$ python -q
>>> import numpy as np
>>> np.set_printoptions(precision=2, suppress=True, linewidth=140, sign=" ")
>>> rd = lambda a: np.round(a, 2) + 0
>>> A2 = np.array([[-4, -3, 2, -4, -3, -5],
...     [1, -5, -3, 0, -5, -4],
...     [-5, 3, -4, -3, 5, -5],
...     [-4, 1, -4, 3, -3, -3],
...     [3, 2, 3, 1, 2, 4],
...     [2, -2, -2, 1, 5, -1]])
>>> E = A2 - A2.T
>>> E
array([[ 0, -4,  7,  0, -6, -7],
       [ 4,  0, -6, -1, -7, -2],
       [-7,  6,  0,  1,  2, -3],
       [ 0,  1, -1,  0, -4, -4],
       [ 6,  7, -2,  4,  0, -1],
       [ 7,  2,  3,  4,  1,  0]])
>>> rng = np.random.default_rng(8)
>>> lab = rng.permutation(6)
>>> lab
array([ 0,  3,  5,  1,  2,  4])
>>> A2 = E[lab][:, lab]
>>> rd(np.sort(np.abs(np.linalg.eigvals(A2))))
array([  0.28,   0.28,  10.16,  10.16,  13.56,  13.56])
>>> Uu, sigma, vt = np.linalg.svd(E)
>>> rd(sigma)
array([ 13.56,  13.56,  10.16,  10.16,   0.28,   0.28])
>>> A2 = Uu[:, :4] @ np.diag(sigma[:4]) @ vt[:4]
>>> rd(np.linalg.norm(E - A2, 2)), rd(sigma[4])
(np.float64(0.28), np.float64(0.28))
>>> A2 = np.array([[4, 0, -5]])
>>> M = np.block([[np.zeros((1, 1)), A2], [A2.T, np.zeros((3, 3))]])
>>> M
array([[ 0.,  4.,  0., -5.],
       [ 4.,  0.,  0.,  0.],
       [ 0.,  0.,  0.,  0.],
       [-5.,  0.,  0.,  0.]])
>>> lab = rng.permutation(6)
>>> A2 = E[:, lab] * rng.choice([-1, 1], 6)
>>> A2
array([[ 0, -7,  0,  4, -7,  6],
       [ 1, -2, -4,  0,  6,  7],
       [-1, -3,  7, -6,  0, -2],
       [ 0, -4,  0, -1,  1,  4],
       [-4, -1, -6, -7,  2,  0],
       [-4,  0, -7, -2, -3, -1]])
>>> Uu, _, vt = np.linalg.svd(E.T @ A2)
>>> lab
array([ 3,  5,  0,  1,  2,  4])
>>> rd(Uu @ vt)
array([[ 0.,  0., -1.,  0.,  0.,  0.],
       [ 0.,  0.,  0., -1.,  0.,  0.],
       [ 0.,  0.,  0.,  0., -1.,  0.],
       [-1.,  0.,  0.,  0.,  0.,  0.],
       [ 0.,  0.,  0.,  0.,  0., -1.],
       [ 0.,  1.,  0.,  0.,  0.,  0.]])
>>> round(np.log10(np.linalg.cond(E)))
2
>>> A2 = np.array([[0, 1, 0], [1, -1, 1], [-2, 0, -2], [-1, 1, 2]])
>>> np.einsum("ik,kj->ji", M, A2)
array([[ 9.,  0.,  0.,  0.],
       [-9.,  4.,  0., -5.],
       [-6.,  0.,  0.,  0.]])
>>> np.einsum("ij,ij->i", M, M)
array([ 41.,  16.,   0.,  25.])
>>> np.linalg.matrix_rank(np.vstack([M, A2.T]))
np.int64(4)
>>> np.einsum("ij->j", M)
array([-1.,  4.,  0., -5.])
>>> rk = np.linalg.matrix_rank(M)
>>> rk
np.int64(2)
>>> N = np.linalg.svd(M)[2][rk:].T
>>> [int(np.linalg.matrix_rank(M[:i])) for i in range(1, len(M) + 1)]
[1, 2, 2, 2]
>>> [int(np.linalg.matrix_rank(np.delete(M, i, axis=0))) for i in range(4)]
[1, 2, 2, 2]
>>> np.linalg.matrix_rank(M.T @ M), np.linalg.matrix_rank(M @ M.T)
(np.int64(2), np.int64(2))
>>> W0 = np.load("sample17.npy")
>>> W0
array([[  1.9,   0.6,  -1.1,   2. ],
       [ -0.5,  -1.7,  -1.3,  -0.2],
       [  0.6,   1.9,   1.2,   0.2],
       [  0. ,  -0.7,  -0.3,  -0.5],
       [ -0.7,   0. ,  -0.8,  -0.3],
       [  2. , -34. ,  10. ,  12. ],
       [  0. ,  -0.3,   1.1,   0.3],
       [ -1.5,  -0.9,   0.8,   1. ],
       [  0.4,   1.2,  -1.9,  -0.5],
       [  2.1,  -0.7,  -0.2,   0.9],
       [  1.9,   0.2,  -1.5,  -1.1],
       [ -0.7,   0.7,  -0.7,  -0.5],
       [ -0.8,   1.1,   0.3,   0. ],
       [  0.6,  -2. ,   0.7,   0.7],
       [ -0.8,   1.1,  -0.7,  -0.3],
       [  1.3,   0. ,  -0.5,   0.2],
       [  0.4,  -1.9,   0.1,  -0.4],
       [ -1.1,   0. ,   0.6,   0. ],
       [  0.1,   0.9,   0. ,   0.5]])
>>> Ac = W0 - W0.mean(axis=0)
>>> vecs = np.linalg.svd(Ac)[2][:1]
>>> A2 = Ac - Ac @ vecs.T @ vecs
>>> rd(A2.std(axis=0))
array([ 1.02,  0.36,  0.8 ,  0.65])
>>> A2 = W0 / np.linalg.norm(W0, axis=1, keepdims=True)
>>> gram = A2 @ A2.T
>>> rd(np.linalg.norm(A2, axis=1))
array([ 1.,  1.,  1.,  1.,  1.,  1.,  1.,  1.,  1.,  1.,  1.,  1.,  1.,  1.,  1.,  1.,  1.,  1.,  1.])
>>> np.argwhere(np.triu(np.abs(gram) > 0.95, 1))
array([[  1,   2],
       [  5,  13],
       [ 11,  14],
       [ 15,  17]])
>>> (gram - 2 * np.eye(19)).round(6).argmax(axis=1)
array([ 15,   3,  18,   1,  11,  13,  13,  17,  10,  15,  15,  14,  14,   5,  11,   9,  13,   7,   2])
>>> Ac = (W0 - W0.mean(axis=0)) / W0.std(axis=0)
>>> np.argwhere(np.abs(Ac) > 2)
array([[ 5,  1],
       [ 5,  2],
       [ 5,  3]])
>>> b = np.linalg.lstsq(np.delete(Ac, 3, axis=1), Ac[:, 3])[0]
>>> rd(1 - np.var(Ac[:, 3] - np.delete(Ac, 3, axis=1) @ b))
np.float64(0.94)
>>> rd(b)
array([ 0.11, -0.58,  0.37])
>>> x0 = np.array([2, 3, 1, 1])
>>> y = W0 @ x0
>>> rd(np.linalg.solve(W0.T @ W0, W0.T @ y))
array([ 2.,  3.,  1.,  1.])
>>> rd(np.linalg.lstsq(W0, y)[0])
array([ 2.,  3.,  1.,  1.])
>>> y = y + 0.3 * rng.normal(size=19)
>>> rd(y)
array([  6.92,  -7.37,   8.28,  -2.64,  -2.05, -76.2 ,   0.68,  -3.91,   2.43,   2.55,   1.71,  -0.39,   2.08,  -3.89,   0.81,   2.26,
        -5.27,  -1.65,   3.47])
>>> b, *_ = np.linalg.lstsq(W0, y)
>>> rd(W0.T @ (y - W0 @ b))
array([ 0.,  0.,  0.,  0.])
>>> [round(float(np.linalg.norm(np.linalg.solve(W0.T @ W0 + lam * np.eye(4), W0.T @ y))), 2) for lam in (0, 1, 10, 100)]
[3.82, 3.65, 2.83, 1.96]
>>> arr = np.load("w.npy")
>>> arr
array([[-0.68,  0.01, -0.27,  0.1 ],
       [-1.17, -0.05, -0.33, -0.04],
       [-0.76, -0.17, -0.23, -0.21],
       [-3.5 , -0.04, -1.11,  0.08],
       [ 0.85,  0.02,  0.25, -0.12],
       [ 4.74, -0.1 ,  1.72, -0.09],
       [-3.3 ,  0.1 , -1.09,  0.07],
       [-0.68,  0.11,  0.01, -0.04],
       [-0.07, -0.02, -0.1 , -0.02],
       [-2.65,  0.22, -0.94,  0.07],
       [ 2.49, -0.02,  0.82, -0.19],
       [ 2.72,  0.05,  1.01,  0.14],
       [ 0.65, -0.01,  0.27,  0.14],
       [-1.5 , -0.1 , -0.36,  0.16],
       [ 2.  ,  0.08,  0.68,  0.  ],
       [-2.47, -0.03, -0.84,  0.02],
       [-0.35, -0.14, -0.1 , -0.23],
       [ 0.12, -0.22,  0.04,  0.03],
       [-4.3 , -0.13, -1.43,  0.11],
       [ 1.75, -0.04,  0.46,  0.12],
       [ 1.41,  0.05,  0.54,  0.03],
       [-0.56,  0.01, -0.41,  0.06],
       [-0.49, -0.08, -0.29,  0.05],
       [-2.12,  0.05, -0.65, -0.11],
       [ 0.51, -0.01, -0.01, -0.18],
       [ 1.46, -0.07,  0.36,  0.06],
       [ 2.45,  0.17,  0.81, -0.12]])
>>> A2 = np.array([[2, 0], [1, 0], [1, 1], [1, 0]])
>>> np.linalg.matrix_rank(np.vstack([arr, A2.T]))
np.int64(4)
>>> np.linalg.matrix_rank(arr @ A2)
np.int64(2)
>>> np.vstack([arr, A2.T]).shape
(29, 4)
>>> J = np.load("block2.npy")
>>> J
array([[  5.61,  24.35, -12.54,  -5.25],
       [ 41.19,  20.05, -24.78,   5.59],
       [ -3.67,  43.97,  20.89,  -9.38],
       [ 31.68,  15.81,   7.54,  -3.49],
       [ -0.22,  -4.65,  -0.49,   4.71],
       [-14.18,  -7.44,  14.03,  21.66],
       [-18.04,  27.62, -27.46,  -1.82],
       [  7.52, -11.81,  -4.35, -17.51],
       [-34.22,  -6.17,   2.34,   3.95],
       [-40.13, -22.53,  -3.18, -15.09],
       [ -4.52, -23.24,  -4.69,  13.1 ],
       [ -0.04, -27.46,   3.36,  14.35],
       [ -1.32,   3.19,  12.57,  39.86],
       [-21.45, -10.71,  20.82,  -4.93],
       [ 17.69, -17.54,   5.79,  -2.79],
       [-23.53,   5.29, -12.63, -14.69],
       [ -4.17,  -0.61,  11.56,  -9.58],
       [  4.26, -22.88, -40.93,   7.62],
       [-15.57,   9.52,   8.81,  -5.22],
       [ 31.18, -22.99,   8.45,  26.23],
       [ 14.88,  44.21,  -0.57,   6.7 ],
       [  9.29,  27.69,   0.51,  -0.06],
       [-18.55, -29.63,  -3.95,  20.71],
       [ 18.86,  38.31,  -9.98,  -2.52],
       [  0.46,  29.95,  14.7 ,  11.64],
       [ -4.89,   3.31,  -5.49,  -8.89],
       [  8.37,  -5.37,   1.89,   8.52],
       [ -0.4 , -15.07,   0.13,  18.39],
       [-18.98,  30.1 , -17.05,  13.84],
       [-31.1 ,  -7.22,   5.04, -16.65],
       [-32.38,  -3.2 ,  15.9 ,  18.85]])
>>> D = np.linalg.norm(J[:, None] - J[None], axis=-1)
>>> rd(D[:5, :5])
array([[  0.  ,  39.39,  40.07,  34.04,  33.46],
       [ 39.39,   0.  ,  69.96,  35.15,  54.  ],
       [ 40.07,  69.96,   0.  ,  47.49,  55.06],
       [ 34.04,  35.15,  47.49,   0.  ,  39.6 ],
       [ 33.46,  54.  ,  55.06,  39.6 ,   0.  ]])
>>> D.mean(axis=1).argmax()
np.int64(1)
>>> (D + 1e9 * np.eye(31)).round(6).argmin(axis=1)
array([ 21,  23,  24,  21,  26,  30,  28,  14,  30,  29,  11,  10,   5,  29,  26,  25,  18,  10,  16,  14,  23,   0,  10,  20,  21,   4,
         4,  10,   6,   9,   5])
>>> np.flatnonzero(D[20] < D.mean() / 2)
array([ 20,  21,  23])
>>> A2 = np.c_[J[:, :3] @ np.array([[-3, 2, 2], [-4, -5, -2], [-3, -1, -4]]), np.array([6, 1, 5, 1, 8, 7, 1, 9, 0, 1, 1, 3, 7, 7, 9, 8, 9, 9, 2, 4, 5, 2, 1, 1, 1, 7, 7, 9, 0, 0, 9])]
>>> rd(A2)
array([[ -76.61,  -97.99,   12.68,    6.  ],
       [-129.43,    6.91,  141.4 ,    1.  ],
       [-227.54, -248.08, -178.84,    5.  ],
       [-180.9 ,  -23.23,    1.58,    1.  ],
       [  20.73,   23.3 ,   10.82,    8.  ],
       [  30.21,   -5.19,  -69.6 ,    7.  ],
       [  26.02, -146.72,   18.52,    1.  ],
       [  37.73,   78.44,   56.06,    9.  ],
       [ 120.32,  -39.93,  -65.46,    0.  ],
       [ 220.05,   35.57,  -22.48,    1.  ],
       [ 120.59,  111.85,   56.2 ,    1.  ],
       [  99.88,  133.86,   41.4 ,    3.  ],
       [ -46.51,  -31.16,  -59.3 ,    7.  ],
       [  44.73,  -10.17, -104.76,    7.  ],
       [  -0.28,  117.29,   47.3 ,    9.  ],
       [  87.32,  -60.88,   -7.12,    8.  ],
       [ -19.73,  -16.85,  -53.36,    9.  ],
       [ 201.53,  163.85,  218.  ,    9.  ],
       [ -17.8 ,  -87.55,  -85.42,    2.  ],
       [ -26.93,  168.86,   74.54,    4.  ],
       [-219.77, -190.72,  -56.38,    5.  ],
       [-140.16, -120.38,  -38.84,    2.  ],
       [ 186.02,  115.  ,   37.96,    1.  ],
       [-179.88, -143.85,    1.02,    1.  ],
       [-165.28, -163.53, -117.78,    1.  ],
       [  17.9 ,  -20.84,    5.56,    7.  ],
       [  -9.3 ,   41.7 ,   19.92,    7.  ],
       [  61.09,   74.42,   28.82,    9.  ],
       [ -12.31, -171.41,  -29.96,    0.  ],
       [ 107.06,  -31.14,  -67.92,    0.  ],
       [  62.24,  -64.66, -121.96,    9.  ]])
>>> rd(np.linalg.norm(A2 - J @ np.linalg.lstsq(J, A2)[0], axis=0))
array([  0.  ,   0.  ,   0.  ,  30.38])
>>> np.linalg.matrix_rank(np.c_[J, A2])
np.int64(5)
>>> rd(np.linalg.lstsq(J, A2[:, 0])[0])
array([-3., -4., -3.,  0.])
>>> Z = A2[[25, 1]].astype(float)
>>> for _ in range(6):
...     lab = np.linalg.norm(A2[:, None] - Z, axis=-1).argmin(axis=1)
...     Z = np.array([A2[lab == j].mean(axis=0) for j in range(2)])
... 
>>> lab
array([ 1,  1,  1,  1,  0,  0,  1,  0,  0,  0,  0,  0,  1,  0,  0,  0,  0,  0,  1,  0,  1,  1,  0,  1,  1,  0,  0,  0,  1,  0,  0])
>>> np.abs(Z[1] - Z[0]).argmax()
np.int64(0)
>>> np.bincount(lab)
array([ 19,  12])
>>> rd(np.linalg.norm(E))
np.float64(23.96)
>>> E.sum(axis=0)
array([ 10,  12,   1,   8, -14, -17])
>>> E.shape
(6, 6)
>>> rd(np.linalg.svd(E, compute_uv=False))
array([ 13.56,  13.56,  10.16,  10.16,   0.28,   0.28])
>>> E - E[0]
array([[  0,   0,   0,   0,   0,   0],
       [  4,   4, -13,  -1,  -1,   5],
       [ -7,  10,  -7,   1,   8,   4],
       [  0,   5,  -8,   0,   2,   3],
       [  6,  11,  -9,   4,   6,   6],
       [  7,   6,  -4,   4,   7,   7]])
>>> E.sum(axis=1)
array([-10, -12,  -1,  -8,  14,  17])
>>> np.unravel_index(np.abs(E).argmax(), E.shape)
(np.int64(0), np.int64(2))
>>> lab = rng.permutation(4)
>>> A2 = J[:, lab] * rng.choice([-1, 1], 4)
>>> A2
array([[ 24.35,  -5.61,  12.54,   5.25],
       [ 20.05, -41.19,  24.78,  -5.59],
       [ 43.97,   3.67, -20.89,   9.38],
       [ 15.81, -31.68,  -7.54,   3.49],
       [ -4.65,   0.22,   0.49,  -4.71],
       [ -7.44,  14.18, -14.03, -21.66],
       [ 27.62,  18.04,  27.46,   1.82],
       [-11.81,  -7.52,   4.35,  17.51],
       [ -6.17,  34.22,  -2.34,  -3.95],
       [-22.53,  40.13,   3.18,  15.09],
       [-23.24,   4.52,   4.69, -13.1 ],
       [-27.46,   0.04,  -3.36, -14.35],
       [  3.19,   1.32, -12.57, -39.86],
       [-10.71,  21.45, -20.82,   4.93],
       [-17.54, -17.69,  -5.79,   2.79],
       [  5.29,  23.53,  12.63,  14.69],
       [ -0.61,   4.17, -11.56,   9.58],
       [-22.88,  -4.26,  40.93,  -7.62],
       [  9.52,  15.57,  -8.81,   5.22],
       [-22.99, -31.18,  -8.45, -26.23],
       [ 44.21, -14.88,   0.57,  -6.7 ],
       [ 27.69,  -9.29,  -0.51,   0.06],
       [-29.63,  18.55,   3.95, -20.71],
       [ 38.31, -18.86,   9.98,   2.52],
       [ 29.95,  -0.46, -14.7 , -11.64],
       [  3.31,   4.89,   5.49,   8.89],
       [ -5.37,  -8.37,  -1.89,  -8.52],
       [-15.07,   0.4 ,  -0.13, -18.39],
       [ 30.1 ,  18.98,  17.05, -13.84],
       [ -7.22,  31.1 ,  -5.04,  16.65],
       [ -3.2 ,  32.38, -15.9 , -18.85]])
>>> Uu, _, vt = np.linalg.svd(J.T @ A2)
>>> lab
array([ 1,  0,  2,  3])
